% python3 -q
>>> import numpy as np
>>> np.set_printoptions(suppress=True, linewidth=140)
>>> m1 = np.load("run11.npy")
>>> m1
array([[0, 0, 1, 0, 0, 0, 0, 0, 0, 0],
       [0, 1, 0, 2, 3, 1, 3, 1, 0, 0],
       [3, 0, 1, 0, 0, 0, 0, 0, 2, 0],
       [0, 2, 0, 1, 2, 0, 1, 0, 0, 3],
       [0, 1, 0, 1, 1, 2, 3, 1, 0, 3],
       [0, 0, 0, 2, 1, 2, 3, 2, 0, 0],
       [0, 3, 0, 3, 2, 3, 1, 1, 0, 3],
       [0, 2, 0, 3, 2, 2, 3, 3, 0, 1],
       [0, 0, 3, 0, 0, 0, 0, 0, 1, 0],
       [0, 1, 0, 3, 1, 2, 2, 1, 0, 3]])
>>> x = np.array([9, -5, 0, -9, -6, -6, 9, 2, -1, 6])
>>> print(np.einsum("ij,j->i", m1, x))
[  0 -18  25  -4  15  -5 -43 -22  -1 -12]
>>> m1 * x
array([[  0,   0,   0,   0,   0,   0,   0,   0,   0,   0],
       [  0,  -5,   0, -18, -18,  -6,  27,   2,   0,   0],
       [ 27,   0,   0,   0,   0,   0,   0,   0,  -2,   0],
       [  0, -10,   0,  -9, -12,   0,   9,   0,   0,  18],
       [  0,  -5,   0,  -9,  -6, -12,  27,   2,   0,  18],
       [  0,   0,   0, -18,  -6, -12,  27,   4,   0,   0],
       [  0, -15,   0, -27, -12, -18,   9,   2,   0,  18],
       [  0, -10,   0, -27, -12, -12,  27,   6,   0,   6],
       [  0,   0,   0,   0,   0,   0,   0,   0,  -1,   0],
       [  0,  -5,   0, -27,  -6, -12,  18,   2,   0,  18]])
>>> m1 @ np.eye(10)[3]
array([0., 2., 0., 1., 1., 2., 3., 3., 0., 3.])
>>> m1 @ x
array([  0, -18,  25,  -4,  15,  -5, -43, -22,  -1, -12])
>>> rng = np.random.default_rng(704)
>>> idx = rng.permutation(10)
>>> idx
array([7, 1, 9, 0, 6, 4, 5, 3, 2, 8])
>>> out = m1[idx][:, idx]
>>> np.trace(out)
np.int64(14)
>>> round(float(np.linalg.det(out)), 1), np.round(np.linalg.det(m1[idx]), 1)
(150.0, np.float64(150.0))
>>> print(np.round(np.sort(np.abs(np.linalg.eigvals(out))), 1))
[ 0.3  0.6  0.6  1.3  1.3  2.2  2.3  2.7  3.9 12.3]
>>> np.round(np.linalg.det(m1), 1)
np.float64(150.0)
>>> np.trace(m1)
np.int64(14)
>>> (m1 - m1.T) / 2
array([[ 0. ,  0. , -1. ,  0. ,  0. ,  0. ,  0. ,  0. ,  0. ,  0. ],
       [ 0. ,  0. ,  0. ,  0. ,  1. ,  0.5,  0. , -0.5,  0. , -0.5],
       [ 1. ,  0. ,  0. ,  0. ,  0. ,  0. ,  0. ,  0. , -0.5,  0. ],
       [ 0. ,  0. ,  0. ,  0. ,  0.5, -1. , -1. , -1.5,  0. ,  0. ],
       [ 0. , -1. ,  0. , -0.5,  0. ,  0.5,  0.5, -0.5,  0. ,  1. ],
       [ 0. , -0.5,  0. ,  1. , -0.5,  0. ,  0. ,  0. ,  0. , -1. ],
       [ 0. ,  0. ,  0. ,  1. , -0.5,  0. ,  0. , -1. ,  0. ,  0.5],
       [ 0. ,  0.5,  0. ,  1.5,  0.5,  0. ,  1. ,  0. ,  0. ,  0. ],
       [ 0. ,  0. ,  0.5,  0. ,  0. ,  0. ,  0. ,  0. ,  0. ,  0. ],
       [ 0. ,  0.5,  0. ,  0. , -1. ,  1. , -0.5,  0. ,  0. ,  0. ]])
>>> m1 @ m1
array([[ 3,  0,  1,  0,  0,  0,  0,  0,  2,  0],
       [ 0, 19,  0, 21, 19, 20, 23, 12,  0, 25],
       [ 3,  0, 10,  0,  0,  0,  0,  0,  4,  0],
       [ 0, 12,  0, 19, 15, 15, 20,  8,  0, 21],
       [ 0, 18,  0, 29, 19, 24, 25, 15,  0, 25],
       [ 0, 18,  0, 22, 17, 19, 20, 14,  0, 20],
       [ 0, 19,  0, 32, 27, 24, 37, 18,  0, 28],
       [ 0, 26,  0, 34, 29, 27, 35, 21,  0, 30],
       [ 9,  0,  6,  0,  0,  0,  0,  0,  7,  0],
       [ 0, 19,  0, 28, 21, 21, 26, 14,  0, 28]])
>>> print(np.allclose(m1, m1.T))
False
>>> np.allclose(m1 @ m1.T, m1.T @ m1)
False
>>> out = np.linalg.inv(m1)
>>> round(float(np.linalg.cond(m1)), 1)
152.3
>>> np.round(np.linalg.det(m1) * out, 1)
array([[ 250.,    0.,   50.,    0.,    0.,    0.,    0.,    0., -100.,    0.],
       [   0.,  240.,    0., -420.,  240., -690.,  -60.,  270.,    0.,  150.],
       [ 150.,    0.,    0.,    0.,    0.,    0.,    0.,    0.,    0.,    0.],
       [   0.,  105.,    0., -165.,   30., -255.,  -45.,   90.,    0.,  150.],
       [   0., -204.,    0.,  432., -234.,  654.,   96., -252.,    0., -210.],
       [  -0.,  -66.,   -0.,   78.,  -36.,  216.,   84., -108.,   -0.,  -90.],
       [   0.,  210.,    0., -330.,  210., -510.,  -90.,  180.,    0.,  150.],
       [   0., -252.,    0.,  366., -192.,  552.,   48., -126.,    0., -180.],
       [-450.,   -0.,   -0.,   -0.,   -0.,   -0.,   -0.,   -0.,  150.,   -0.],
       [   0., -129.,    0.,  207.,  -84.,  279.,   21., -102.,    0.,  -60.]])
>>> np.round(m1 @ out, 1) + 0
array([[1., 0., 0., 0., 0., 0., 0., 0., 0., 0.],
       [0., 1., 0., 0., 0., 0., 0., 0., 0., 0.],
       [0., 0., 1., 0., 0., 0., 0., 0., 0., 0.],
       [0., 0., 0., 1., 0., 0., 0., 0., 0., 0.],
       [0., 0., 0., 0., 1., 0., 0., 0., 0., 0.],
       [0., 0., 0., 0., 0., 1., 0., 0., 0., 0.],
       [0., 0., 0., 0., 0., 0., 1., 0., 0., 0.],
       [0., 0., 0., 0., 0., 0., 0., 1., 0., 0.],
       [0., 0., 0., 0., 0., 0., 0., 0., 1., 0.],
       [0., 0., 0., 0., 0., 0., 0., 0., 0., 1.]])
>>> W0 = rng.normal(size=(28, 7)) + 20 * np.array([-3, -5, -5, -1, -5, -3, 3])
>>> W0.round(1)
array([[ -59.3, -100.5,  -97.9,  -20.5,  -99.2,  -60.8,   60.6],
       [ -60.2, -102. ,  -98.9,  -21.9, -100.6,  -59. ,   58.9],
       [ -61.1,  -99.7,  -99.3,  -19.9,  -99.6,  -61. ,   58.3],
       [ -60.7,  -99.6,  -99.4,  -19. ,  -98.2,  -59.9,   59.1],
       [ -58.7, -100.3,  -99.5,  -19.2,  -99.1,  -60.3,   58.9],
       [ -59.7, -102. ,  -98.5,  -22.6,  -98.6,  -61.5,   60.7],
       [ -60.5, -100.2, -101.1,  -20.8, -101. ,  -60. ,   60.9],
       [ -58.7,  -98.5, -101.4,  -19.2, -100. ,  -60.7,   60.3],
       [ -58.8, -100.3,  -99. ,  -18.6,  -99.7,  -59.6,   58.1],
       [ -60.1,  -99.9,  -99.3,  -20.8,  -99.8,  -59.3,   58.3],
       [ -59. ,  -99.9, -100. ,  -20.3, -100.6,  -62.6,   58.6],
       [ -61.2,  -99.7,  -98.4,  -20.5, -100.5,  -59.4,   60.1],
       [ -61.2, -100.8, -101.5,  -19.6, -100.1,  -60. ,   58.1],
       [ -59.4, -101.5,  -98.9,  -19.5, -100.2,  -61.2,   60. ],
       [ -59.7, -101.8, -101.3,  -21.1,  -99.6,  -59.7,   57.5],
       [ -59.9,  -99.6,  -97.6,  -21.2, -100.8,  -60.2,   60.1],
       [ -60.2, -100. , -101.7,  -20.5, -100.6,  -57.7,   60.1],
       [ -59.7,  -97.8, -100.1,  -19.8, -101.1,  -59.4,   61. ],
       [ -59.1,  -99.3,  -99.4,  -21.4,  -99.4,  -59.1,   59.3],
       [ -59.4, -100.3,  -99.7,  -21.4,  -98.6,  -59.7,   58.8],
       [ -58. , -100.9,  -96.8,  -21.3, -101.1,  -59.5,   61. ],
       [ -58.3, -100.3, -100.9,  -19.9,  -98.8,  -60.7,   59.7],
       [ -61.2,  -99.2,  -98.4,  -21.2, -100.7,  -60.3,   60.7],
       [ -60.2, -100.4,  -98.7,  -20.6,  -99.7,  -59.5,   62.1],
       [ -58.2,  -98.1, -100.8,  -19.1, -100.7,  -59.7,   61. ],
       [ -60.5, -100.9,  -99. ,  -18.5,  -99.9,  -59.4,   60.5],
       [ -59. ,  -98.1, -101.2,  -18. ,  -98.4,  -58.6,   60. ],
       [ -61.5, -100.5, -100.4,  -19.4, -100.3,  -59.6,   60.5]])
>>> x = np.array([2, 3, 2, 1, 2, 0, 0])
>>> a = np.maximum(W0 @ x, 0)
>>> W0.T @ a
array([0., 0., 0., 0., 0., 0., 0.])
>>> np.flatnonzero(a > 1e-9)
array([], dtype=int64)
